% python3 -q
>>> import numpy as np
>>> np.set_printoptions(suppress=True, linewidth=160)
>>> u = np.array([2, 2, -1])
>>> rng = np.random.default_rng(43066)
>>> M = np.outer(rng.normal(size=14), u) + 0.1 * rng.normal(size=(14, 3))
>>> M.round(3)
array([[ 0.102,  0.261, -0.038],
       [ 2.765,  2.804, -1.402],
       [-2.22 , -2.403,  1.083],
       [-0.495, -0.614,  0.344],
       [ 0.826,  0.487, -0.477],
       [-2.227, -2.431,  1.245],
       [ 0.322,  0.128, -0.177],
       [-0.604, -0.507,  0.352],
       [-1.712, -1.565,  0.804],
       [-2.412, -2.277,  1.129],
       [ 1.711,  2.028, -1.058],
       [ 1.039,  0.996, -0.341],
       [ 3.082,  2.938, -1.437],
       [-0.935, -0.753,  0.409]])
>>> D = np.linalg.norm(M[:, None] - M[None], axis=-1)
>>> (D + 1e9 * np.eye(14)).round(6).argmin(axis=1)
array([ 6, 12,  5,  7, 11,  2,  0,  3,  2,  2,  1,  4,  1,  7])
>>> D.mean(axis=1).argmax()
np.int64(12)
>>> np.flatnonzero(D[7] < D.mean() / 2)
array([ 0,  3,  6,  7, 13])
>>> F = np.loadtxt("m.csv", delimiter=",")
>>> F
array([[6., 1., 1., 1., 1., 1.],
       [1., 6., 1., 1., 1., 1.],
       [1., 1., 6., 1., 1., 1.],
       [1., 1., 1., 6., 1., 1.],
       [1., 1., 1., 1., 6., 1.],
       [1., 1., 1., 1., 1., 6.]])
>>> # symmetric, so the eigenvalues are real
>>> A2 = np.linalg.inv(F)
>>> np.round(np.linalg.det(F) * np.linalg.det(A2), 3)
np.float64(1.0)
>>> np.round(np.linalg.det(F) * A2, 3)
array([[6250., -625., -625., -625., -625., -625.],
       [-625., 6250., -625., -625., -625., -625.],
       [-625., -625., 6250., -625., -625., -625.],
       [-625., -625., -625., 6250., -625., -625.],
       [-625., -625., -625., -625., 6250., -625.],
       [-625., -625., -625., -625., -625., 6250.]])
>>> np.round(np.linalg.inv(A2), 3)
array([[6., 1., 1., 1., 1., 1.],
       [1., 6., 1., 1., 1., 1.],
       [1., 1., 6., 1., 1., 1.],
       [1., 1., 1., 6., 1., 1.],
       [1., 1., 1., 1., 6., 1.],
       [1., 1., 1., 1., 1., 6.]])
>>> A2.round(3)
array([[ 0.182, -0.018, -0.018, -0.018, -0.018, -0.018],
       [-0.018,  0.182, -0.018, -0.018, -0.018, -0.018],
       [-0.018, -0.018,  0.182, -0.018, -0.018, -0.018],
       [-0.018, -0.018, -0.018,  0.182, -0.018, -0.018],
       [-0.018, -0.018, -0.018, -0.018,  0.182, -0.018],
       [-0.018, -0.018, -0.018, -0.018, -0.018,  0.182]])
>>> round(float(np.linalg.slogdet(F)[0]), 3)
1.0
>>> np.round(F @ A2, 3) + 0
array([[1., 0., 0., 0., 0., 0.],
       [0., 1., 0., 0., 0., 0.],
       [0., 0., 1., 0., 0., 0.],
       [0., 0., 0., 1., 0., 0.],
       [0., 0., 0., 0., 1., 0.],
       [0., 0., 0., 0., 0., 1.]])
>>> (np.abs(A2) > 1e-9).astype(int)
array([[1, 1, 1, 1, 1, 1],
       [1, 1, 1, 1, 1, 1],
       [1, 1, 1, 1, 1, 1],
       [1, 1, 1, 1, 1, 1],
       [1, 1, 1, 1, 1, 1],
       [1, 1, 1, 1, 1, 1]])
